$ python3 -q
>>> import numpy as np
>>> np.set_printoptions(precision=2, suppress=True, linewidth=100)
>>> rd = lambda a: np.round(a, 2) + 0
>>> J = np.array([[0, 2, -2], [-2, 0, -3], [2, 3, 0]])
>>> P = np.triu(np.array([[-2, 0, 3], [1, -3, -2], [3, 0, 0]]), 1) + np.eye(3)
>>> A2 = P @ J @ np.linalg.inv(P)
>>> np.linalg.matrix_rank(A2)
np.int64(2)
>>> rd(np.poly(A2))
array([ 1.,  0., 17.,  0.])
>>> A2
array([[ 6., 11.,  2.],
       [-6., -6.,  3.],
       [ 2.,  3.,  0.]])
>>> rd(np.linalg.det(A2))
np.float64(0.0)
>>> np.trace(A2), np.trace(J)
(np.float64(0.0), np.int64(0))
>>> np.argsort(-np.linalg.norm(J, axis=0).round(6), kind="stable")[:3]
array([1, 2, 0])
>>> rd(np.linalg.norm(J, 2) / np.linalg.norm(J))
np.float64(0.71)
>>> np.linalg.matrix_rank(J, rtol=0.1)
np.int64(2)
>>> np.linalg.cond(J) > 100
np.True_
>>> f, v = J[0], J[1]
>>> f @ f
np.int64(8)
>>> pr = (f @ v) / (f @ f) * f
>>> np.linalg.matrix_rank(np.outer(f, v))
np.int64(1)
>>> rd(np.linalg.norm(f + v) ** 2 + np.linalg.norm(f - v) ** 2)
np.float64(42.0)
>>> (v - pr) @ f
np.float64(0.0)
>>> rd(np.poly(J))
array([ 1.,  0., 17.,  0.])
>>> rd(np.linalg.det(J[::-1]))
np.float64(0.0)
>>> np.einsum("ii->", J)
np.int64(0)
>>> rd(np.linalg.det(J.T))
np.float64(0.0)
>>> rd(np.linalg.eigvals(J))
array([0.+0.j  , 0.+4.12j, 0.-4.12j])
>>> rd(np.linalg.det(2 * J)), rd(np.linalg.det(J))
(np.float64(0.0), np.float64(0.0))
>>> A = np.load("m.npy")
>>> A
array([[ -1.01,   2.96,   1.02,  -2.  ],
       [ -3.03,   9.01,   3.  ,  -5.97],
       [ -8.  ,  23.99,   8.02, -16.  ]])
>>> rank = np.linalg.matrix_rank(J)
>>> rank
np.int64(2)
>>> ns = np.linalg.svd(J)[2][rank:].T
>>> [int(np.linalg.matrix_rank(J[:i])) for i in range(1, len(J) + 1)]
[1, 2, 2]
>>> rd(ns[:, 0] / ns[np.abs(ns[:, 0]).round(6).argmax(), 0])
array([ 1.  , -0.67, -0.67])
>>> rd(J @ ns)
array([[0.],
       [0.],
       [0.]])
>>> A2 = A / np.sqrt((A ** 2).mean(axis=1, keepdims=True))
>>> rd(np.linalg.norm(A2, axis=1))
array([2., 2., 2.])
>>> rd(A - A.mean(axis=1, keepdims=True))
array([[ -1.25,   2.72,   0.78,  -2.24],
       [ -3.78,   8.26,   2.25,  -6.72],
       [-10.  ,  21.99,   6.02, -18.  ]])
>>> A2 = np.array([[-2, 2, 2], [1, 3, 0], [3, 2, -2], [-3, 0, -1]])
>>> rd(np.einsum("ij->j", A))
array([-12.04,  35.96,  12.04, -23.97])
>>> rd(np.einsum("ij,ij->i", A, A))
array([ 14.82, 135.  , 959.84])
>>> rd(A2.T @ A.T)
array([[ 14.04,  41.98, 112.05],
       [  8.9 ,  26.97,  72.01],
       [ -2.06,  -6.09, -16.04]])
>>> np.linalg.matrix_rank(np.vstack([A, A2.T]))
np.int64(4)
>>> np.linalg.matrix_rank(A @ A2)
np.int64(3)
